>>> import numpy as np
>>> np.set_printoptions(precision=2, suppress=True, linewidth=100)
>>> tidy = lambda a: np.round(a, 2) + 0
>>> E = np.load("sample10.npy")
>>> E
array([[2, 0, 0, 0, 0],
       [0, 1, 0, 0, 0],
       [2, 1, 1, 0, 0],
       [0, 1, 1, 2, 0],
       [2, 2, 2, 1, 1]])
>>> O, r_ = np.linalg.qr(E)
>>> tidy(O.T @ O)
array([[1., 0., 0., 0., 0.],
       [0., 1., 0., 0., 0.],
       [0., 0., 1., 0., 0.],
       [0., 0., 0., 1., 0.],
       [0., 0., 0., 0., 1.]])
>>> tidy(O @ r_)
array([[2., 0., 0., 0., 0.],
       [0., 1., 0., 0., 0.],
       [2., 1., 1., 0., 0.],
       [0., 1., 1., 2., 0.],
       [2., 2., 2., 1., 1.]])
>>> tidy(r_)
array([[-3.46, -1.73, -1.73, -0.58, -0.58],
       [ 0.  , -2.  , -1.5 , -1.5 , -0.5 ],
       [ 0.  ,  0.  , -0.87, -0.87, -0.29],
       [ 0.  ,  0.  ,  0.  , -1.29,  0.26],
       [ 0.  ,  0.  ,  0.  ,  0.  ,  0.52]])
>>> np.allclose(r_.T @ r_, E.T @ E)
True
>>> other = np.linalg.inv(E)
>>> tidy(np.linalg.slogdet(E)[0])
np.float64(1.0)
>>> E @ other
array([[1., 0., 0., 0., 0.],
       [0., 1., 0., 0., 0.],
       [0., 0., 1., 0., 0.],
       [0., 0., 0., 1., 0.],
       [0., 0., 0., 0., 1.]])
>>> other
array([[ 0.5,  0. ,  0. ,  0. ,  0. ],
       [ 0. ,  1. ,  0. ,  0. ,  0. ],
       [-1. , -1. ,  1. , -0. , -0. ],
       [ 0.5,  0. , -0.5,  0.5,  0. ],
       [ 0.5, -0. , -1.5, -0.5,  1. ]])
>>> x0 = np.array([-5, -2, -6, 9, -4])
>>> target = E @ x0
>>> target
array([-10,  -2, -18,  10, -21])
>>> tidy(np.linalg.solve(E, target))
array([-5., -2., -6.,  9., -4.])
>>> O, evecs = np.linalg.qr(E[:, :4])[0], np.linalg.qr(E[:, 4:])[0]
>>> sv = np.linalg.svd(O.T @ evecs, compute_uv=False)
>>> tidy(np.degrees(np.arccos(sv.clip(0, 1))))
array([31.09])
>>> print((sv > 0.9).sum())
0
>>> mat = np.loadtxt("out11.csv", delimiter=",")
>>> mat
array([[ 3., -3., -1.],
       [ 3., -1.,  1.],
       [-2.,  1.,  1.],
       [-2.,  0.,  0.]])
>>> rng = np.random.default_rng(915)
>>> other = mat + rng.integers(-2, 3, (4, 1)) @ rng.integers(-2, 3, (1, 3))
>>> other
array([[ 1., -1., -1.],
       [ 5., -3.,  1.],
       [-3.,  2.,  1.],
       [ 0., -2.,  0.]])
>>> other - mat
array([[-2.,  2.,  0.],
       [ 2., -2.,  0.],
       [-1.,  1.,  0.],
       [ 2., -2.,  0.]])
